>>> import numpy as np
>>> np.set_printoptions(precision=1, suppress=True, linewidth=200)
>>> mat = np.loadtxt("case15.csv", delimiter=",")
>>> mat
array([[ 2.,  3.,  4.,  5.,  6.,  7.],
       [ 8.,  9., 10., 11., 12., 13.],
       [14., 15., 16., 17., 18., 19.],
       [20., 21., 22., 23., 24., 25.],
       [26., 27., 28., 29., 30., 31.],
       [32., 33., 34., 35., 36., 37.],
       [38., 39., 40., 41., 42., 43.],
       [44., 45., 46., 47., 48., 49.],
       [50., 51., 52., 53., 54., 55.],
       [56., 57., 58., 59., 60., 61.],
       [62., 63., 64., 65., 66., 67.],
       [68., 69., 70., 71., 72., 73.]])
>>> # looks like rank 2
>>> round(np.linalg.norm(mat, 2) / np.linalg.norm(mat), 1)
np.float64(1.0)
>>> Ac = mat - mat.mean(axis=0)
>>> evecs = np.linalg.svd(Ac)[2][:2]
>>> other = Ac - Ac @ evecs.T @ evecs
>>> np.round(other.std(axis=0), 1) + 0
array([0., 0., 0., 0., 0., 0.])
>>> np.round(np.cov(Ac @ evecs.T, rowvar=False), 1) + 0
array([[2808.,    0.],
       [   0.,    0.]])
>>> np.diag(evecs.T @ evecs)
array([1. , 0.2, 0.2, 0.2, 0.2, 0.2])
>>> np.round(np.linalg.norm(other) / np.linalg.norm(Ac), 1)
np.float64(0.0)
>>> A = np.load("a.npy")
>>> A
array([[ 9.,  3.,  9., -8.],
       [ 5.,  2.,  9.,  9.],
       [ 8.,  0.,  2., -8.],
       [ 0.,  0.,  0.,  4.]])
>>> round(float(np.abs(np.linalg.eigvals(A)).max()), 1)
16.2
>>> round(float(np.linalg.det(A)), 1)
312.0
>>> A @ A
array([[ 168.,   33.,  126., -149.],
       [ 127.,   19.,   81.,  -58.],
       [  88.,   24.,   76., -112.],
       [   0.,    0.,    0.,   16.]])
>>> np.sort(np.abs(np.linalg.eigvals(A)))
array([ 2.2,  2.2,  4. , 16.2])
>>> np.linalg.matrix_power(A, 3)
array([[ 2685.,   570.,  2061., -2651.],
       [ 1886.,   419.,  1476., -1725.],
       [ 1520.,   312.,  1160., -1544.],
       [    0.,     0.,     0.,    64.]])
>>> np.allclose(A @ A.T, A.T @ A)
False
>>> np.allclose(A, A.T)
False
>>> feats = np.load("test8.npy")
>>> feats
array([[  0.9,   1.9,   2.5,  -0.3,   5.5,   1.3],
       [  1.6,   1.5,   1.4,  -2.6,   4.3,   1.5],
       [ -9.7, -10. ,  -3.5,  11.9,   4.1,   2.2],
       [-12.3, -11.6,  -4.8,   9.9,   4.2,   3.9],
       [-12.1,  -8. ,  -5.2,   8.9,   3.7,  -0.2],
       [-11.1,  -9.9,  -4.4,  11.4,   3.8,   2.2],
       [-12.6, -10.6,  -3.7,  11.5,   4.4,   1.7],
       [  1.9,   1.1,   2.3,  -2.6,   5.1,   3.2],
       [-13.3, -10.8,  -2. ,  10.1,   4.9,   1.1],
       [  2.3,   0.5,   1.3,  -2.2,   5.1,   1.2],
       [  1. ,   1.3,   2.7,  -2.2,   4.7,   2.2],
       [  0.6,   1.7,   1.8,  -0.6,   4.4,   2.9],
       [-12.8,  -9.5,  -6.1,  11.3,   5.2,   1.3],
       [  2.7,   0.6,   1.4,  -2.4,   4.4,   2.8],
       [-13. , -11. ,  -5.3,   9.4,   3. ,   3. ],
       [  3. ,   1.4,   1.8,  -1.4,   4.1,   2.5],
       [-11.4, -10.7,  -5.4,   9.8,   5.3,   0.6],
       [-10.4, -10.5,  -4.8,  10.4,   3.3,   2.8],
       [-13. , -10.3,  -6.1,  10.1,   3.6,   0. ],
       [  1.4,   0.7,   1.4,  -1.7,   5.3,   2.8],
       [-10.8,  -9.5,  -6.3,   9.8,   3.3,   2.4],
       [  1. ,   2.2,   2.1,  -3.3,   4. ,   3.2],
       [-11.8, -10.6,  -3.9,   9.2,   5. ,   2.3],
       [  2.2,   2. ,   1.6,  -1.6,   4.7,   4.3],
       [  1. ,   0.6,   3.1,  -2.2,   3.3,   4.4],
       [-12. , -11.5,  -4.9,   8.5,   4.6,   0.4],
       [  3.6,   2.9,   2.4,  -1.3,   6.2,   2.9],
       [  1.5,   1.1,   1.9,  -1.9,   4.8,   2.8],
       [  3. ,   1.2,   2.7,  -0.4,   6.4,   2. ],
       [-10.4, -10.6,  -3.5,   9.6,   5.8,   1.9]])
>>> x = np.array([-2, -1, -3, 1, -3, -3])
>>> target = feats @ x
>>> np.linalg.solve(feats.T @ feats, feats.T @ target)
array([-2., -1., -3.,  1., -3., -3.])
>>> rng = np.random.default_rng(945576)
>>> target = target + 0.1 * rng.normal(size=30)
>>> target
array([-32.1, -29. ,  32.7,  36. ,  46.2,  38.6,  40.2, -39.2,  35.4, -30.2, -34.2, -30.9,  45.3, -34.3,  44.3, -34. ,  41.6,  37.8,  53.8, -33.7,  42.6, -35.3,  33.1, -39.8, -37.3,  43.8, -46.1,
       -34.5, -40.9,  28.3])
>>> coef, *_ = np.linalg.lstsq(feats, target)
>>> coef
array([-2., -1., -3.,  1., -3., -3.])
>>> round(float(np.linalg.norm(target - feats @ coef)), 1)
0.5
>>> def softmax(z):
...     e = np.exp(z - z.max(axis=-1, keepdims=True))
...     return e / e.sum(axis=-1, keepdims=True)
... 
>>> np.round(softmax(feats[23]), 1) + 0
array([0. , 0. , 0. , 0. , 0.5, 0.4])
>>> att = feats @ feats.T / np.sqrt(6)
>>> softmax(att)[23] @ feats
array([ 3.4,  2.7,  2.4, -1.3,  6.1,  3. ])
>>> softmax(att).round(6).argmax(axis=1)
array([26, 26,  6,  3, 12, 12, 12, 26,  6, 26, 26, 26, 12, 26,  3, 26, 12,  3, 12, 26, 12, 26, 12, 26, 26, 12, 26, 26, 26, 12])
